In [1]: import numpy as np

In [2]: np.set_printoptions(precision=2, suppress=True, linewidth=160, sign=" ")

In [3]: A = np.load("w.npy")

In [4]: print(A)
[[ 0.5   0.    0.    0.    0.25  0.25  0.    0.    0.    0.    0.    0.    0.    0.  ]
 [ 0.    0.25  0.    0.    0.    0.25  0.    0.    0.25  0.    0.    0.    0.    0.25]
 [ 0.    0.14  0.29  0.    0.    0.14  0.    0.    0.14  0.    0.    0.14  0.14  0.  ]
 [ 0.    0.2   0.2   0.4   0.2   0.    0.    0.    0.    0.    0.    0.    0.    0.  ]
 [ 0.33  0.    0.33  0.    0.33  0.    0.    0.    0.    0.    0.    0.    0.    0.  ]
 [ 0.    0.    0.    0.    0.    0.2   0.2   0.    0.    0.    0.    0.2   0.2   0.2 ]
 [ 0.    0.    0.    0.    0.17  0.17  0.17  0.    0.17  0.    0.17  0.17  0.    0.  ]
 [ 0.2   0.    0.    0.    0.    0.2   0.    0.2   0.2   0.    0.    0.    0.2   0.  ]
 [ 0.    0.    0.5   0.    0.    0.    0.    0.    0.5   0.    0.    0.    0.    0.  ]
 [ 0.    0.33  0.    0.    0.    0.    0.    0.33  0.    0.33  0.    0.    0.    0.  ]
 [ 0.14  0.14  0.    0.    0.    0.    0.14  0.    0.14  0.14  0.14  0.14  0.    0.  ]
 [ 0.    0.    0.    0.    0.    0.2   0.    0.2   0.2   0.    0.    0.2   0.2   0.  ]
 [ 0.    0.2   0.    0.    0.2   0.2   0.    0.    0.2   0.    0.    0.    0.2   0.  ]
 [ 0.17  0.17  0.    0.17  0.    0.    0.    0.17  0.    0.    0.17  0.    0.    0.17]]

In [5]: rng = np.random.default_rng(324)

In [6]: idx = rng.permutation(14)

In [7]: print(idx)
[ 12  11   1  13   8   9   4   6   2   0  10   3   7   5]

In [8]: A2 = A[idx][:, idx]

In [9]: print(np.allclose(A2, A))
False

In [10]: print(np.sort(np.abs(np.linalg.eigvals(A2))))
[ 0.03  0.14  0.21  0.21  0.23  0.23  0.28  0.28  0.36  0.37  0.37  0.48  0.7   1.  ]

In [11]: print(np.allclose(A, A.T))
False

In [12]: print(np.sort(np.abs(np.linalg.eigvals(A))))
[ 0.03  0.14  0.21  0.21  0.23  0.23  0.28  0.28  0.36  0.37  0.37  0.48  0.7   1.  ]

In [13]: print(np.round(np.trace(A), 2))
3.88

In [14]: K = np.load("mat.npy")

In [15]: print(K)
[[ 6.  1.  1.  1.  1.  1.  1.  1.  1.  1.  1.]
 [ 1.  6.  1.  1.  1.  1.  1.  1.  1.  1.  1.]
 [ 1.  1.  6.  1.  1.  1.  1.  1.  1.  1.  1.]
 [ 1.  1.  1.  6.  1.  1.  1.  1.  1.  1.  1.]
 [ 1.  1.  1.  1.  6.  1.  1.  1.  1.  1.  1.]
 [ 1.  1.  1.  1.  1.  6.  1.  1.  1.  1.  1.]
 [ 1.  1.  1.  1.  1.  1.  6.  1.  1.  1.  1.]
 [ 1.  1.  1.  1.  1.  1.  1.  6.  1.  1.  1.]
 [ 1.  1.  1.  1.  1.  1.  1.  1.  6.  1.  1.]
 [ 1.  1.  1.  1.  1.  1.  1.  1.  1.  6.  1.]
 [ 1.  1.  1.  1.  1.  1.  1.  1.  1.  1.  6.]]

In [16]: blk = np.stack([K, -1 * K, K[::-1]])

In [17]: print(blk.shape)
(3, 11, 11)

In [18]: print(np.einsum("bij,cij->bc", blk, blk))
[[ 506. -506.  256.]
 [-506.  506. -256.]
 [ 256. -256.  506.]]

In [19]: print(np.linalg.matrix_rank(blk.reshape(3, -1)))
2

In [20]: Z = np.array([[0.4, -1.6, -1.4, 1.3, -0.1, -0.6, 0.8, 1.5, -1.2],
    ...:     [-2.7, 0.3, 1.1, 0.6, 0.1, -0.1, 0.6, 0.0, 0.3]])

In [21]: X = np.array([[0, 0],
    ...:     [2, 4],
    ...:     [1, 1],
    ...:     [2, 0],
    ...:     [5, 5],
    ...:     [5, 5],
    ...:     [1, 4],
    ...:     [3, 2],
    ...:     [2, 1],
    ...:     [5, 4],
    ...:     [3, 5],
    ...:     [4, 1],
    ...:     [5, 3],
    ...:     [4, 1],
    ...:     [2, 1],
    ...:     [1, 4],
    ...:     [1, 5],
    ...:     [5, 5],
    ...:     [1, 3],
    ...:     [2, 4],
    ...:     [4, 2],
    ...:     [3, 4],
    ...:     [5, 4],
    ...:     [0, 1],
    ...:     [5, 3],
    ...:     [0, 4],
    ...:     [4, 0],
    ...:     [5, 0],
    ...:     [5, 1]]) @ Z + 0.1 * rng.normal(size=(29, 9))

In [22]: print(X)
[[  0.01   0.07   0.2    0.05  -0.09  -0.05   0.14   0.12   0.15]
 [ -9.94  -1.79   1.46   5.05   0.29  -1.9    4.1    2.87  -1.11]
 [ -2.43  -1.38  -0.26   1.97   0.13  -0.7    1.55   1.47  -0.98]
 [  0.82  -3.16  -2.88   2.66  -0.25  -1.28   1.43   3.01  -2.44]
 [-11.64  -6.53  -1.56   9.46  -0.01  -3.47   7.03   7.46  -4.55]
 [-11.58  -6.41  -1.56   9.41  -0.03  -3.44   7.     7.62  -4.47]
 [-10.29  -0.27   3.09   3.81   0.25  -0.89   3.27   1.36  -0.05]
 [ -4.13  -4.2   -1.84   4.9    0.03  -1.95   3.53   4.53  -3.  ]
 [ -1.92  -2.79  -1.82   3.15  -0.16  -1.42   2.28   3.02  -2.14]
 [ -8.61  -6.99  -2.53   9.    -0.08  -3.38   6.56   7.56  -4.93]
 [-12.25  -3.27   1.36   6.96   0.29  -2.26   5.35   4.48  -2.34]
 [ -1.12  -6.02  -4.76   5.81  -0.29  -2.66   3.81   5.97  -4.44]
 [ -5.97  -7.03  -3.66   8.26  -0.27  -3.33   5.78   7.44  -5.04]
 [ -1.15  -6.01  -4.59   5.68  -0.31  -2.5    3.79   6.07  -4.54]
 [ -1.93  -2.94  -1.99   3.37  -0.13  -1.31   2.27   3.09  -2.04]
 [-10.44  -0.33   2.99   3.81   0.43  -1.09   3.33   1.47  -0.15]
 [-13.28  -0.08   4.21   4.3    0.25  -0.96   3.81   1.48   0.08]
 [-11.59  -6.55  -1.57   9.56  -0.15  -3.48   7.12   7.41  -4.48]
 [ -7.88  -0.89   1.73   3.07   0.2   -0.88   2.6    1.66  -0.09]
 [-10.05  -1.92   1.55   5.03   0.14  -1.71   4.07   2.98  -1.27]
 [ -3.85  -5.94  -3.52   6.36  -0.2   -2.64   4.22   6.    -4.2 ]
 [ -9.48  -3.74   0.15   6.29   0.09  -1.98   4.81   4.46  -2.41]
 [ -8.75  -6.67  -2.64   8.82   0.02  -3.5    6.18   7.69  -4.66]
 [ -2.78   0.38   1.13   0.7    0.16  -0.13   0.82   0.02   0.23]
 [ -6.19  -6.98  -3.81   8.4   -0.4   -3.06   5.85   7.49  -4.92]
 [-10.83   1.16   4.43   2.33   0.37  -0.6    2.46  -0.15   1.1 ]
 [  1.53  -6.47  -5.64   5.17  -0.34  -2.62   3.32   6.02  -4.76]
 [  1.93  -7.88  -6.91   6.49  -0.59  -2.92   3.77   7.43  -5.99]
 [ -0.79  -7.76  -5.84   7.22  -0.51  -3.15   4.5    7.26  -5.8 ]]

In [23]: P = X @ np.linalg.solve(X.T @ X, X.T)

In [24]: print(np.diag(P))
[ 0.5   0.47  0.21  0.19  0.17  0.25  0.27  0.26  0.23  0.39  0.31  0.24  0.17  0.31  0.2   0.24  0.46  0.25  0.49  0.15  0.24  0.26  0.57  0.17  0.46  0.43
  0.34  0.3   0.47]

In [25]: Xs = X - X.mean(axis=0)

In [26]: V = np.linalg.svd(Xs)[2][:2]

In [27]: A2 = Xs - Xs @ V.T @ V

In [28]: print((Xs @ V.T).std(axis=0))
[ 5.97  5.2 ]

In [29]: print(np.linalg.norm(A2, axis=1).round(6).argmax())
18

In [30]: print(np.round(np.diag(V.T @ V), 2) + 0)
[ 0.78  0.23  0.26  0.23  0.    0.04  0.12  0.21  0.13]

In [31]: Xs = (X - X.mean(axis=0)) / X.std(axis=0)

In [32]: print(Xs.std(axis=0))
[ 1.  1.  1.  1.  1.  1.  1.  1.  1.]

In [33]: print(np.argwhere(np.abs(Xs) > 2))
[[  0   3]
 [  0   6]
 [ 27   4]]

In [34]: coef = np.linalg.lstsq(np.delete(Xs, 8, axis=1), Xs[:, 8])[0]

In [35]: print(coef.round(2) + 0)
[-0.5   0.57 -0.25 -0.66  0.    0.09  0.11  0.03]

In [36]: vec = np.array([0, 0, 0, 0, 3, 2, 1, 3, 3])

In [37]: rhs = X @ vec

In [38]: print(np.round(np.linalg.pinv(X) @ X, 2) + 0)
[[ 1.  0.  0.  0.  0.  0.  0.  0.  0.]
 [ 0.  1.  0.  0.  0.  0.  0.  0.  0.]
 [ 0.  0.  1.  0.  0.  0.  0.  0.  0.]
 [ 0.  0.  0.  1.  0.  0.  0.  0.  0.]
 [ 0.  0.  0.  0.  1.  0.  0.  0.  0.]
 [ 0.  0.  0.  0.  0.  1.  0.  0.  0.]
 [ 0.  0.  0.  0.  0.  0.  1.  0.  0.]
 [ 0.  0.  0.  0.  0.  0.  0.  1.  0.]
 [ 0.  0.  0.  0.  0.  0.  0.  0.  1.]]

In [39]: print(np.round(np.linalg.solve(X.T @ X, X.T @ rhs), 2) + 0)
[ 0.  0.  0.  0.  3.  2.  1.  3.  3.]

In [40]: rhs = rhs + 0.1 * rng.normal(size=29)

In [41]: print(rhs)
[ 0.55  6.35  1.93 -0.15  8.75  9.52  6.17  4.41  1.62  7.42  8.15  2.44  5.56  2.51  2.5   6.43  7.29  8.45  6.17  6.06  3.7   7.2   8.37  1.78  6.15  5.17
  0.81  0.52  1.01]

In [42]: coef, *_ = np.linalg.lstsq(X, rhs)

In [43]: print(coef)
[-0.06  0.17 -0.13 -0.01  3.21  2.1   0.93  3.1   2.9 ]

In [44]: print(np.round(np.linalg.norm(rhs - X @ coef), 2))
0.34

In [45]: print(np.round(X.T @ (rhs - X @ coef), 2) + 0)
[ 0.  0.  0.  0.  0.  0.  0.  0.  0.]

In [46]: print(X.mean(axis=0))
[-6.02 -3.88 -1.21  5.42 -0.04 -2.04  3.96  4.39 -2.73]

In [47]: print(X.shape)
(29, 9)

In [48]: print(np.linalg.matrix_rank(X))
9

In [49]: print(np.count_nonzero(X))
261

In [50]: data = np.load("data.npy")

In [51]: print(data)
[[ 1.    0.2   0.04  0.01  0.    0.    0.    0.    0.  ]
 [ 0.2   1.    0.2   0.04  0.01  0.    0.    0.    0.  ]
 [ 0.04  0.2   1.    0.2   0.04  0.01  0.    0.    0.  ]
 [ 0.01  0.04  0.2   1.    0.2   0.04  0.01  0.    0.  ]
 [ 0.    0.01  0.04  0.2   1.    0.2   0.04  0.01  0.  ]
 [ 0.    0.    0.01  0.04  0.2   1.    0.2   0.04  0.01]
 [ 0.    0.    0.    0.01  0.04  0.2   1.    0.2   0.04]
 [ 0.    0.    0.    0.    0.01  0.04  0.2   1.    0.2 ]
 [ 0.    0.    0.    0.    0.    0.01  0.04  0.2   1.  ]]

In [52]: evals, V = np.linalg.eigh(data)

In [53]: print((evals > 1e-8).sum(), (evals < -1e-8).sum())
9 0

In [54]: print(np.linalg.eigvalsh(data @ data))
[ 0.45  0.5   0.58  0.7   0.87  1.13  1.46  1.83  2.13]

In [55]: print(np.round(V.T @ data @ V, 2) + 0)
[[ 0.67  0.    0.    0.    0.    0.    0.    0.    0.  ]
 [ 0.    0.71  0.    0.    0.    0.    0.    0.    0.  ]
 [ 0.    0.    0.76  0.    0.    0.    0.    0.    0.  ]
 [ 0.    0.    0.    0.84  0.    0.    0.    0.    0.  ]
 [ 0.    0.    0.    0.    0.94  0.    0.    0.    0.  ]
 [ 0.    0.    0.    0.    0.    1.06  0.    0.    0.  ]
 [ 0.    0.    0.    0.    0.    0.    1.21  0.    0.  ]
 [ 0.    0.    0.    0.    0.    0.    0.    1.35  0.  ]
 [ 0.    0.    0.    0.    0.    0.    0.    0.    1.46]]

In [56]: print(np.unique(evals.round(6) + 0, return_counts=True)[1])
[ 1  1  1  1  1  1  1  1  1]
